In [1]: import numpy as np

In [2]: from numpy import linalg as LA

In [3]: np.set_printoptions(precision=2, suppress=True, linewidth=200, floatmode="fixed")

In [4]: M = np.array([[7.96, 1.98, -1.99],
   ...:     [5.06, 0.58, -1.31],
   ...:     [3.92, 0.07, -1.14],
   ...:     [3.71, -0.02, -1.12],
   ...:     [3.23, -0.22, -1.08],
   ...:     [2.4, -0.55, -1.02],
   ...:     [0.86, -1.03, -1.0],
   ...:     [0.5, 0.66, 0.71],
   ...:     [0.63, 0.81, 0.87],
   ...:     [1.37, 1.62, 1.87],
   ...:     [1.74, 1.99, 2.36],
   ...:     [1.75, 2.0, 2.37],
   ...:     [3.22, 3.4, 4.4],
   ...:     [5.7, 5.6, 8.05],
   ...:     [5.91, 5.79, 8.38],
   ...:     [11.81, 10.67, 18.21],
   ...:     [13.05, 11.67, 20.46],
   ...:     [15.98, 13.99, 25.96]])

In [5]: Xs = M - M.mean(axis=0)

In [6]: U, s, VT = LA.svd(Xs, full_matrices=False)

In [7]: print(round(float((s ** 2).sum() ** 2 / (s ** 4).sum()), 2))
1.08

In [8]: x0 = np.array([5, 2, 1])

In [9]: rhs = M @ x0

In [10]: print(LA.lstsq(M, rhs)[0])
[5.00 2.00 1.00]

In [11]: print(np.round(LA.pinv(M) @ M, 2) + 0)
[[1.00 0.00 0.00]
 [0.00 1.00 0.00]
 [0.00 0.00 1.00]]

In [12]: print(LA.solve(M.T @ M, M.T @ rhs))
[5.00 2.00 1.00]

In [13]: rng = np.random.default_rng(3535)

In [14]: rhs = rhs + 0.3 * rng.normal(size=18)

In [15]: print(rhs)
[ 41.74  25.23  18.50  17.09  15.07  10.49   1.21   4.60   5.58  11.99  15.18  14.82  27.48  47.87  49.63  98.93 109.32 133.87]

In [16]: c, *_ = LA.lstsq(M, rhs)

In [17]: print(np.round(M.T @ (rhs - M @ c), 2) + 0)
[0.00 0.00 0.00]

In [18]: print(c)
[5.02 1.96 1.02]

In [19]: Xs = (M - M.mean(axis=0)) / M.std(axis=0)

In [20]: print(Xs.std(axis=0))
[1.00 1.00 1.00]

In [21]: c = LA.lstsq(np.delete(Xs, 2, axis=1), Xs[:, 2])[0]

In [22]: print(np.round(1 - np.var(Xs[:, 2] - np.delete(Xs, 2, axis=1) @ c), 2))
0.98

In [23]: print(np.abs(c).argmax())
1

In [24]: print(c)
[-0.14  1.11]

In [25]: G = np.cov(M, rowvar=False)

In [26]: print(LA.eigvalsh(G)[::-1])
[107.27   4.17   0.29]

In [27]: print(M.std(axis=0))
[4.40 4.38 8.18]

In [28]: print(G.shape)
(3, 3)

In [29]: print(np.argwhere(np.triu(np.abs(np.corrcoef(M.T)) > 0.8, 1)))
[[0 1]
 [0 2]
 [1 2]]

In [30]: print(G)
[[20.50 18.46 33.00]
 [18.46 20.36 37.47]
 [33.00 37.47 70.87]]

In [31]: print(np.median(M, axis=0))
[3.47 1.80 1.37]

In [32]: print(round(np.corrcoef(M[:, 1], M[:, 0])[0, 1], 2))
0.9

In [33]: print(np.argsort(-M.std(axis=0).round(6), kind="stable"))
[2 0 1]

In [34]: hat = M @ LA.solve(M.T @ M, M.T)

In [35]: print(np.allclose(hat @ hat, hat))
True

In [36]: print(hat @ M[:, 0])
[ 7.96  5.06  3.92  3.71  3.23  2.40  0.86  0.50  0.63  1.37  1.74  1.75  3.22  5.70  5.91 11.81 13.05 15.98]

In [37]: J = np.load("sample9.npy")

In [38]: print(J)
[[-2.97  2.02 -1.01 -0.06]
 [-3.04  1.98 -0.98  0.07]
 [-3.06  2.12 -1.00 -0.11]
 [-2.98  2.07 -1.01 -0.11]
 [-3.11  1.91 -0.94  0.04]
 [-2.95  2.00 -1.00 -0.03]
 [-3.01  2.05 -1.15  0.03]
 [-3.03  1.94 -0.99 -0.11]
 [-3.02  2.07 -0.95  0.13]
 [ 0.12  2.03  0.95  1.81]
 [-0.06  2.03  0.91  2.00]
 [-0.02  2.13  0.99  1.95]
 [-0.01  1.79  1.01  1.94]
 [ 0.04  2.09  1.05  1.99]
 [ 0.00  2.03  0.94  2.04]
 [ 0.06  1.92  0.98  1.93]
 [-0.18  2.18  0.96  2.09]
 [ 0.13  1.95  1.01  2.20]
 [-1.96  1.12 -3.06  3.15]
 [-2.01  0.94 -3.01  3.04]
 [-1.94  1.04 -3.06  2.89]
 [-2.00  1.01 -2.88  2.95]
 [-2.12  1.00 -2.94  3.01]
 [-2.12  1.02 -3.03  3.15]
 [-2.01  0.91 -3.12  3.18]
 [-2.01  0.92 -3.11  2.94]
 [-1.94  0.95 -2.95  2.84]]

In [39]: hat = J @ LA.solve(J.T @ J, J.T)

In [40]: print(hat @ J[:, 1])
[2.02 1.98 2.12 2.07 1.91 2.00 2.05 1.94 2.07 2.03 2.03 2.13 1.79 2.09 2.03 1.92 2.18 1.95 1.12 0.94 1.04 1.01 1.00 1.02 0.91 0.92 0.95]

In [41]: C = J[[19, 4]].astype(float)

In [42]: for _ in range(4):
    ...:     z = LA.norm(J[:, None] - C, axis=-1).argmin(axis=1)
    ...:     C = np.array([J[z == j].mean(axis=0) for j in range(2)])
    ...: 

In [43]: print(z)
[1 1 1 1 1 1 1 1 1 1 1 1 1 1 1 1 1 1 0 0 0 0 0 0 0 0 0]

In [44]: print(np.abs(C[1] - C[0]).argmax())
2

In [45]: print(np.bincount(z))
[ 9 18]

In [46]: print(C)
[[-2.01  0.99 -3.02  3.02]
 [-1.50  2.02 -0.01  0.99]]

In [47]: print(C[1] - C[0])
[ 0.51  1.03  3.00 -2.03]

In [48]: Xs = M - M.mean(axis=0)

In [49]: V = LA.svd(Xs)[2][:2]

In [50]: Y = Xs - Xs @ V.T @ V

In [51]: print((Xs @ V.T).std(axis=0))
[10.07  1.98]

In [52]: print(LA.norm(Y, axis=1).round(6).argmax())
0

In [53]: Xs = (J - J.mean(axis=0)) / J.std(axis=0)

In [54]: print(np.argwhere(np.abs(Xs) > 2))
[]

In [55]: print(Xs.std(axis=0))
[1.00 1.00 1.00 1.00]

In [56]: c = LA.lstsq(np.delete(Xs, 1, axis=1), Xs[:, 1])[0]

In [57]: print(np.round(1 - np.var(Xs[:, 1] - np.delete(Xs, 1, axis=1) @ c), 2))
0.97

In [58]: print(np.abs(c).argmax())
1

In [59]: X = np.loadtxt("case3.csv", delimiter=",")

In [60]: print(X)
[[-0.34  0.29 -0.15 -1.64  2.47]
 [-1.01 -0.26  1.80  1.80  1.20]
 [-2.36 -1.51 -0.34 -0.76 -0.67]
 [ 1.35 -1.89  1.60 -1.01 -0.16]
 [ 0.68 -1.73 -1.75  1.22  1.00]]

In [61]: x0 = np.array([1, 2, 3, 1, 3])

In [62]: rhs = X @ x0

In [63]: c, lr = np.zeros(5), 1 / LA.norm(X, 2) ** 2

In [64]: for i in range(30):
    ...:     c -= lr * X.T @ (X @ c - rhs)
    ...:     if i % 10 == 0: print(i, round(LA.norm(X @ c - rhs), 2))
    ...: 
0 0.0
10 0.0
20 0.0

In [65]: print(np.round(LA.cond(X), 2))
1.0

In [66]: print(c)
[1.00 2.00 3.00 1.00 3.00]

In [67]: data = np.loadtxt("test18.csv", delimiter=",")

In [68]: print(data)
[[ 0.62  0.59 -0.52]
 [ 0.59  0.09  0.80]
 [-0.52  0.80  0.29]]

In [69]: G = np.cov(J, rowvar=False)

In [70]: print(LA.eigvalsh(G)[::-1])
[3.86 2.45 0.01 0.01]

In [71]: print(np.argwhere(np.triu(np.abs(np.corrcoef(J.T)) > 0.8, 1)))
[[1 2]]

In [72]: print(G.shape)
(4, 4)

In [73]: print(np.argsort(-J.std(axis=0).round(6), kind="stable"))
[2 3 0 1]

In [74]: vals, V = LA.eigh(data)

In [75]: x0 = np.array([-1, 0, 0])

In [76]: print(V * np.maximum(vals, 0) @ V.T)
[[ 0.81  0.29 -0.26]
 [ 0.29  0.54  0.40]
 [-0.26  0.40  0.65]]

In [77]: print(round(float(x0 @ data @ x0), 2))
0.62

In [78]: print(np.round(np.abs(data).sum(axis=1).max(), 2), np.round(np.abs(vals).max(), 2))
1.73 1.0

In [79]: print(LA.eigvalsh(data[1:, 1:]))
[-0.62  1.00]

In [80]: print(np.round(V * np.abs(vals) @ V.T, 2) + 0)
[[1.00 0.00 0.00]
 [0.00 1.00 0.00]
 [0.00 0.00 1.00]]

In [81]: print(round(float(x0 @ data @ x0 / (x0 @ x0)), 2), vals[0], round(vals[-1], 2))
0.62 -1.0 1.0

In [82]: x0 = np.array([2, 0, 0])

In [83]: rhs = data @ x0

In [84]: print(rhs)
[ 1.24  1.18 -1.04]

In [85]: print(np.round(LA.solve(data, rhs), 2) + 0)
[2.00 0.00 0.00]

In [86]: print(np.round(LA.solve(data, data[:, 0]), 2) + 0)
[1.00 0.00 0.00]

In [87]: Y = LA.inv(data)

In [88]: print((np.abs(Y) > 1e-9).astype(int))
[[1 1 1]
 [1 1 1]
 [1 1 1]]

In [89]: print(round(LA.det(data) * LA.det(Y), 2))
1.0

In [90]: print(np.round(data @ Y, 2) + 0)
[[1.00 0.00 0.00]
 [0.00 1.00 0.00]
 [0.00 0.00 1.00]]

In [91]: z = rng.integers(0, 3, 3)

In [92]: E = (z[:, None] == z) * 2 + np.eye(3)

In [93]: print(E)
[[3.00 0.00 0.00]
 [0.00 3.00 2.00]
 [0.00 2.00 3.00]]

In [94]: vals, V = LA.eig(E)

In [95]: print(np.round(np.prod(vals), 2))
15.0

In [96]: print(np.sort(LA.eigvals(E @ E)))
[ 1.00  9.00 25.00]

In [97]: print(vals)
[5.00 1.00 3.00]

In [98]: x0 = np.array([4, 5, 3])

In [99]: rhs = E @ x0

In [100]: c, lr = np.zeros(3), 1 / LA.norm(E, 2) ** 2

In [101]: for i in range(6):
     ...:     c -= lr * E.T @ (E @ c - rhs)
     ...:     if i % 1 == 0: print(i, round(LA.norm(E @ c - rhs), 2))
     ...: 
0 7.8
1 5.09
2 3.39
3 2.34
4 1.73
5 1.38

In [102]: print(c)
[3.73 4.22 3.78]

In [103]: print(round(LA.cond(E), 2))
5.0

In [104]: vals, V = LA.eigh(E)

In [105]: print(LA.svd(E, compute_uv=False))
[5.00 3.00 1.00]

In [106]: print(np.abs(V[:, -1]))
[0.00 0.71 0.71]

In [107]: print(np.round(V.T @ V, 2) + 0)
[[1.00 0.00 0.00]
 [0.00 1.00 0.00]
 [0.00 0.00 1.00]]

In [108]: print((vals > 1e-8).sum(), (vals < -1e-8).sum())
3 0

In [109]: print(vals)
[1.00 3.00 5.00]

In [110]: m1 = np.load("m.npy")

In [111]: print(m1)
[[ 1  3  1  3  1  3]
 [-2 -1 -2 -1 -2 -1]
 [-2  2 -2  2 -2  2]
 [ 1  3  1  3  1  3]
 [-2 -1 -2 -1 -2 -1]
 [-2  2 -2  2 -2  2]]

In [112]: print(np.round(LA.norm(m1, 2) / LA.norm(m1), 2))
0.79

In [113]: z = rng.permutation(6)

In [114]: print(z)
[0 4 3 2 5 1]

In [115]: Y = m1[z][:, z]

In [116]: print(np.diag(Y))
[ 1 -2  3 -2  2 -1]

In [117]: print(np.round(np.sort(np.abs(LA.eigvals(Y))), 2) + 0)
[0.00 0.00 0.00 0.00 0.00 1.00]

In [118]: print(round(LA.det(Y), 2), round(float(LA.det(m1[z])), 2))
0.0 0.0

In [119]: print(np.allclose(Y, m1))
False

In [120]: x0 = np.array([-8, 2, -5, 7, 9, 0])

In [121]: print(np.sign((m1 @ x0).round(6)))
[ 1 -1  1  1 -1  1]

In [122]: print(np.einsum("ij,j->i", m1, x0))
[23 -1 26 23 -1 26]

In [123]: print((m1 * x0).sum(axis=1))
[23 -1 26 23 -1 26]

In [124]: print(m1 @ (2 * x0))
[46 -2 52 46 -2 52]

In [125]: print(m1 @ np.eye(6)[5])
[ 3.00 -1.00  2.00  3.00 -1.00  2.00]

In [126]: arr = np.load("run18.npy")

In [127]: print(arr)
[[-0.50 -0.37  0.79]
 [-0.71 -0.35 -0.61]
 [ 0.50 -0.86 -0.09]]

In [128]: f = np.array([0, 1])

In [129]: print(np.round(np.correlate(arr[1], arr[0], "full"), 2) + 0)
[-0.56 -0.01  0.00  0.40  0.30]

In [130]: print(np.convolve(arr[1], f))
[ 0.00 -0.71 -0.35 -0.61]

In [131]: print(np.cross(arr[1, :3], arr[0, :3]))
[-0.50  0.86  0.09]
